% python3 -q
>>> import numpy as np
>>> np.set_printoptions(precision=2, suppress=True, linewidth=100)
>>> rnd = lambda a: np.round(a, 2) + 0
>>> W0 = np.loadtxt("layer16.csv", delimiter=",")
>>> W0
array([[18.5 ,  0.79, 60.09, 19.65, 59.53, 19.26, 19.47, 40.81],
       [19.4 , -0.7 , 58.82, 20.39, 58.11, 19.64, 18.86, 39.13],
       [18.32,  0.08, 59.6 , 20.85, 60.48, 19.53, 21.  , 39.55],
       [19.26, -2.01, 59.43, 20.51, 59.44, 21.97, 20.66, 37.92],
       [20.46, -0.35, 60.54, 18.78, 61.27, 17.97, 20.81, 39.51],
       [21.74,  0.14, 59.73, 21.15, 60.06, 18.64, 20.28, 39.84],
       [19.02,  0.6 , 59.92, 21.52, 60.3 , 19.58, 19.41, 40.62],
       [21.09,  1.51, 60.25, 19.51, 59.16, 19.59, 19.43, 39.76],
       [19.68,  0.4 , 58.22, 19.91, 59.19, 22.04, 20.33, 39.91],
       [19.52,  2.07, 60.35, 19.88, 58.87, 20.85, 20.23, 41.08],
       [20.93, -1.67, 60.67, 20.39, 58.78, 20.54, 20.03, 38.96],
       [20.54,  0.35, 59.41, 20.49, 60.15, 19.83, 21.04, 39.26],
       [22.05, -0.98, 60.42, 19.56, 60.54, 19.92, 21.08, 41.04],
       [19.03,  0.46, 58.01, 21.63, 59.34, 21.01, 22.57, 41.3 ],
       [19.86,  0.38, 58.88, 21.58, 59.79, 19.35, 21.52, 40.36],
       [21.84,  1.04, 60.89, 19.51, 59.04, 20.86, 19.13, 40.59],
       [19.9 ,  1.11, 59.57, 19.88, 59.69, 20.24, 19.94, 40.03],
       [20.11,  0.46, 59.41, 19.72, 60.57, 20.88, 21.49, 41.96],
       [20.62,  0.88, 58.9 , 20.75, 57.34, 20.26, 18.88, 39.94],
       [20.75, -1.19, 61.49, 19.83, 59.89, 19.54, 19.66, 39.44],
       [20.84, -1.73, 58.57, 19.29, 58.9 , 19.68, 21.3 , 40.32],
       [22.33, -2.02, 59.75, 18.75, 60.52, 20.24, 19.71, 37.87],
       [18.3 ,  0.65, 60.41, 21.13, 61.6 , 18.9 , 20.31, 39.88],
       [18.35,  0.12, 61.29, 19.72, 61.15, 21.32, 18.59, 39.09],
       [19.56,  0.91, 59.06, 19.45, 60.65, 20.32, 20.19, 42.21],
       [19.53, -0.38, 60.92, 19.83, 59.28, 20.8 , 19.79, 41.36],
       [18.05,  0.01, 62.03, 20.17, 59.11, 20.98, 20.93, 41.09],
       [21.03, -1.02, 59.43, 20.25, 62.71, 20.32, 18.13, 41.64],
       [20.44,  0.14, 61.53, 20.17, 59.84, 18.35, 20.41, 40.85],
       [17.67,  0.16, 60.28, 18.78, 58.06, 22.06, 19.87, 40.75]])
>>> O, R = np.linalg.qr(W0)
>>> rnd(np.abs(np.diag(R)))
array([109.52,   5.56,  20.25,   5.05,   6.61,   5.97,   5.26,   4.92])
>>> O.shape, R.shape
((30, 8), (8, 8))
>>> np.allclose(R.T @ R, W0.T @ W0)
True
>>> F = -3 * np.eye(6) + np.ones((6, 6))
>>> F
array([[-2.,  1.,  1.,  1.,  1.,  1.],
       [ 1., -2.,  1.,  1.,  1.,  1.],
       [ 1.,  1., -2.,  1.,  1.,  1.],
       [ 1.,  1.,  1., -2.,  1.,  1.],
       [ 1.,  1.,  1.,  1., -2.,  1.],
       [ 1.,  1.,  1.,  1.,  1., -2.]])
>>> rnd(np.linalg.eigvalsh(F).min())
np.float64(-3.0)
>>> f, g = F[0], F[4]
>>> f @ f
np.float64(9.0)
>>> pr = (f @ g) / (f @ f) * f
>>> print(rnd(np.linalg.norm(f + g) ** 2 + np.linalg.norm(f - g) ** 2))
36.0
>>> print((g - pr) @ f)
0.0
>>> np.outer(f, g)
array([[-2., -2., -2., -2.,  4., -2.],
       [ 1.,  1.,  1.,  1., -2.,  1.],
       [ 1.,  1.,  1.,  1., -2.,  1.],
       [ 1.,  1.,  1.,  1., -2.,  1.],
       [ 1.,  1.,  1.,  1., -2.,  1.],
       [ 1.,  1.,  1.,  1., -2.,  1.]])
>>> x0 = np.array([2, -2, 2, -1, 0, -2])
>>> np.einsum("ij,j->i", F, x0)
array([-7.,  5., -7.,  2., -1.,  5.])
>>> F @ np.eye(6)[3]
array([ 1.,  1.,  1., -2.,  1.,  1.])
>>> print(np.linalg.norm(F @ x0) <= np.linalg.norm(F, 2) * np.linalg.norm(x0) + 1e-9)
True
>>> F @ (2 * x0)
array([-14.,  10., -14.,   4.,  -2.,  10.])
>>> (F @ x0).argmax()
np.int64(1)
>>> F @ np.ones(6)
array([3., 3., 3., 3., 3., 3.])
>>> arr = np.load("out19.npy")
>>> rnd(arr)
array([[ 0.32, -0.31, -1.01,  1.06,  0.96, -1.51, -0.27],
       [-0.31,  0.6 , -0.01, -0.36, -0.34,  1.21, -0.44],
       [-1.01, -0.01, -0.34, -0.49,  0.19, -1.73,  0.52],
       [ 1.06, -0.36, -0.49,  1.79,  0.36,  0.74,  0.17],
       [ 0.96, -0.34,  0.19,  0.36,  0.25,  0.11, -0.52],
       [-1.51,  1.21, -1.73,  0.74,  0.11,  0.74,  0.  ],
       [-0.27, -0.44,  0.52,  0.17, -0.52,  0.  ,  1.64]])
>>> # null space of dimension 3
>>> vals, V = np.linalg.eigh(arr)
>>> x0 = np.array([0, 0, 1, 1, 2, 2, 1])
>>> print(rnd(np.abs(arr).sum(axis=1).max()), rnd(np.abs(vals).max()))
6.04 3.0
>>> rnd(x0 @ arr @ x0 / (x0 @ x0)), rnd(vals[0]), vals[-1]
(np.float64(0.41), np.float64(-3.0), np.float64(3.0))
>>> print(np.all(np.linalg.eigvalsh(arr) > 0))
False
>>> rnd(np.linalg.eigvalsh(arr).min())
np.float64(-3.0)
>>> K = np.array([[0, -1, -1, 2, 3, 2],
...     [1, 0, 0, 1, 1, -4],
...     [1, 0, 0, 4, -3, 2],
...     [-2, -1, -4, 0, -4, 3],
...     [-3, -1, 3, 4, 0, -3],
...     [-2, 4, -2, -3, 3, 0]])
>>> # skew, so no eigenvalue has a real part
>>> x0 = np.array([2, -3, -2, -2, -2, 3])
>>> x0 @ K @ x0
np.int64(0)
>>> rnd(np.linalg.eigvals(K).real)
array([0., 0., 0., 0., 0., 0.])
>>> O = np.linalg.solve(np.eye(6) - K, np.eye(6) + K)
>>> rnd(np.linalg.det(O))
np.float64(1.0)
>>> x0 = np.array([4, 3, 3, 1, 5, 2])
>>> K @ np.ones(6)
array([ 5., -1.,  4., -8.,  0.,  0.])
>>> (K * x0).sum(axis=1)
array([ 15,   2,  -3, -37,  -8,  10])
>>> K * x0
array([[  0,  -3,  -3,   2,  15,   4],
       [  4,   0,   0,   1,   5,  -8],
       [  4,   0,   0,   4, -15,   4],
       [ -8,  -3, -12,   0, -20,   6],
       [-12,  -3,   9,   4,   0,  -6],
       [ -8,  12,  -6,  -3,  15,   0]])
>>> K @ x0
array([ 15,   2,  -3, -37,  -8,  10])
>>> (K @ x0).argmax()
np.int64(0)
